In [1]: import numpy as np

In [2]: np.set_printoptions(suppress=True, linewidth=120)

In [3]: def rnd(a):
   ...:     return np.round(a, 1) + 0
   ...: 

In [4]: K = np.loadtxt("m.csv", delimiter=",")

In [5]: print(K)
[[  0.   0.   0.   0.   0.   0.]
 [  8.  -2.   2.  -2.   9.  -5.]
 [ -8.  -2.   1.  12.   8.  -4.]
 [ -8.   4. -10.   8. -20.  17.]
 [  0.   0.   0.   0.   0.   0.]
 [ -8.  -2.   1.  12.   8.  -4.]
 [  7.  -8.  -6. -11.   2.   4.]
 [ -4.   3.  -7.   9. -13.  11.]
 [  2.   5.  -1.  13.   0.  -2.]
 [ -4.   3.  -7.   9. -13.  11.]
 [  3. -11.  -2.   2.  17.  -6.]
 [  7.   1.   3.   0.   5.   0.]
 [  5.  -2.  -6.   5.   0.   1.]
 [  0.   0.   0.   0.   0.   0.]
 [  5.   5.   7.   6.   9.  -8.]
 [  4.   8.   8.   8.   5.  -3.]
 [ -1.  -6.  -8.  -9.  -7.   9.]
 [ -1.  -6.  -8.  -9.  -7.   9.]
 [ -9.   1.   2.  14.   4.   1.]
 [  8.  -2.   2.  -2.   9.  -5.]
 [  8.  -2.   2.  -2.   9.  -5.]
 [  8.  -2.   2.  -2.   9.  -5.]
 [  2. -17. -10.  -7.  10.   3.]
 [ -6.   7.  -3.  15.  -9.   3.]
 [  0.   0.   0.   0.   0.   0.]
 [ -1.  -6.  -8.  -9.  -7.   9.]
 [ -6.  -6.  -3.   6.   4.   4.]
 [ -6.   7.  -3.  15.  -9.   3.]
 [ -3.   7.   5.   8.   0.  -3.]
 [ -4.   1.  -3.  -1.  -7.   6.]
 [ -5.  -9.  -4.   4.   8.  -1.]
 [ -8.   4. -10.   8. -20.  17.]
 [ -3.   0.  -8.   7.  -9.   6.]
 [ -6. -15. -12.  -5.   1.   8.]
 [ -7.   1. -11.   6. -16.  12.]
 [ -1.   3.   1.   2.  -4.   5.]
 [  3. -11.  -2.   2.  17.  -6.]
 [  0.   0.   0.   0.   0.   0.]]

In [6]: Xs = K - K.mean(axis=0)

In [7]: U, sig, Vh = np.linalg.svd(Xs, full_matrices=False)

In [8]: print(rnd(Xs.mean(axis=0)))
[0. 0. 0. 0. 0. 0.]

In [9]: print(rnd(sig ** 2 / (sig ** 2).sum()))
[0.6 0.3 0.1 0.  0.  0. ]

In [10]: print(np.linalg.matrix_rank(Xs))
6

In [11]: print((np.sign(U[:, 0]) == np.sign(U[0, 0])).astype(int))
[1 1 1 0 1 1 1 0 1 0 1 1 1 1 1 1 0 0 0 1 1 1 1 0 1 0 1 0 1 0 1 0 0 0 0 0 1 1]

In [12]: print(rnd((sig ** 2).sum() ** 2 / (sig ** 4).sum()))
2.4
